$ ipython --no-banner

In [1]: import numpy as np

In [2]: np.set_printoptions(precision=3, suppress=True, linewidth=100, legacy="1.25")

In [3]: def rd(a):
   ...:     return np.round(a, 3) + 0
   ...: 

In [4]: feats = np.load("w.npy")

In [5]: print(feats)
[[-4.  9.  6.  5. -3.]
 [ 0.  0.  0.  0.  0.]
 [ 0.  3.  1.  3.  1.]
 [ 0.  3.  0.  1.  2.]
 [ 0.  1.  1.  3.  2.]]

In [6]: proj = np.triu(np.array([[1, 0, -2, -1, -2],
   ...:     [-1, 2, -2, 0, -1],
   ...:     [0, -1, 2, -2, 0],
   ...:     [1, -2, 2, -2, 1],
   ...:     [-2, -1, -1, 2, -1]]), 1) + np.eye(5)

In [7]: Y = proj @ feats @ np.linalg.inv(proj)

In [8]: print(rd(np.poly(Y)))
[  1.   0. -18.  -9.  -4.   0.]

In [9]: print(Y)
[[ -4.  -2. -10. -32.  11.]
 [  0.  -7. -17. -43.  32.]
 [  0.  -3.  -5.  -9.   3.]
 [  0.   4.   9.  22. -14.]
 [  0.   1.   3.   9.  -6.]]

In [10]: print(rd(np.linalg.det(Y)))
0.0

In [11]: x0 = np.array([5, 3, 0, 8, 9])

In [12]: print((feats @ x0).argmax())
4

In [13]: print(np.linalg.norm(feats @ x0) <= np.linalg.norm(feats, 2) * np.linalg.norm(x0) + 1e-9)
True

In [14]: print(np.einsum("ij,j->i", feats, x0))
[20.  0. 42. 35. 45.]

In [15]: print(feats @ x0)
[20.  0. 42. 35. 45.]

In [16]: r = np.linalg.matrix_rank(feats)

In [17]: print(r)
4

In [18]: ns = np.linalg.svd(feats)[2][r:].T

In [19]: print(np.linalg.matrix_rank(feats.T @ feats), np.linalg.matrix_rank(feats @ feats.T))
4 4

In [20]: print(rd(ns @ ns.T))
[[ 0.452  0.028  0.452 -0.198  0.057]
 [ 0.028  0.002  0.028 -0.012  0.004]
 [ 0.452  0.028  0.452 -0.198  0.057]
 [-0.198 -0.012 -0.198  0.087 -0.025]
 [ 0.057  0.004  0.057 -0.025  0.007]]

In [21]: print([int(np.linalg.matrix_rank(feats[:, :j + 1])) for j in range(5)])
[1, 2, 3, 4, 4]

In [22]: print([int(np.linalg.matrix_rank(feats[:i])) for i in range(1, len(feats) + 1)])
[1, 1, 2, 3, 4]

In [23]: print(rd(ns[:, 0] / ns[np.abs(ns[:, 0]).round(6).argmax(), 0]))
[ 1.     0.062  1.    -0.437  0.125]

In [24]: data = np.load("x.npy")

In [25]: print(data)
[[ 0.2  0.5  1.3  0.2 -0.1]
 [ 0.2  0.6 -0.4 -0.1 -1.4]
 [-0.8  0.2 -0.8 -1.4 -0.4]
 [-1.2  1.1 -1.2 -0.4  0.7]
 [-1.   0.4  1.  -1.5  0.3]]

In [26]: rng = np.random.default_rng(266128)

In [27]: labels = rng.permutation(5)

In [28]: print(labels)
[2 1 0 3 4]

In [29]: Y = data[labels][:, labels]

In [30]: print(rd(np.linalg.det(Y)), rd(np.linalg.det(data[labels])))
-0.6 0.6

In [31]: print(rd(np.trace(Y)))
-0.1

In [32]: print(np.diag(Y))
[-0.8  0.6  0.2 -0.4  0.3]

In [33]: print(Y)
[[-0.8  0.2 -0.8 -1.4 -0.4]
 [-0.4  0.6  0.2 -0.1 -1.4]
 [ 1.3  0.5  0.2  0.2 -0.1]
 [-1.2  1.1 -1.2 -0.4  0.7]
 [ 1.   0.4 -1.  -1.5  0.3]]

In [34]: print(np.allclose(Y, data))
False

In [35]: x0 = np.array([-5, -5, 5, 3, -1])

In [36]: target = Y @ x0

In [37]: b, lr = np.zeros(5), 1 / np.linalg.norm(Y, 2) ** 2

In [38]: for i in range(3):
    ...:     b -= lr * Y.T @ (Y @ b - target)
    ...:     if i % 1 == 0: print(i, round(np.linalg.norm(Y @ b - target), 3))
    ...: 
0 7.464
1 4.404
2 3.102

In [39]: print(rd(b))
[-3.966 -3.281  3.794  4.374 -1.42 ]

In [40]: print(rd(np.linalg.cond(Y)))
60.394

In [41]: X = np.loadtxt("case12.csv", delimiter=",")

In [42]: print(X)
[[1.    0.5   0.25  0.125 0.062]
 [0.5   1.    0.5   0.25  0.125]
 [0.25  0.5   1.    0.5   0.25 ]
 [0.125 0.25  0.5   1.    0.5  ]
 [0.062 0.125 0.25  0.5   1.   ]]

In [43]: f = np.array([3, 0])

In [44]: print(np.array([np.convolve(row, f, "same") for row in X]))
[[3.    1.5   0.75  0.375 0.186]
 [1.5   3.    1.5   0.75  0.375]
 [0.75  1.5   3.    1.5   0.75 ]
 [0.375 0.75  1.5   3.    1.5  ]
 [0.186 0.375 0.75  1.5   3.   ]]
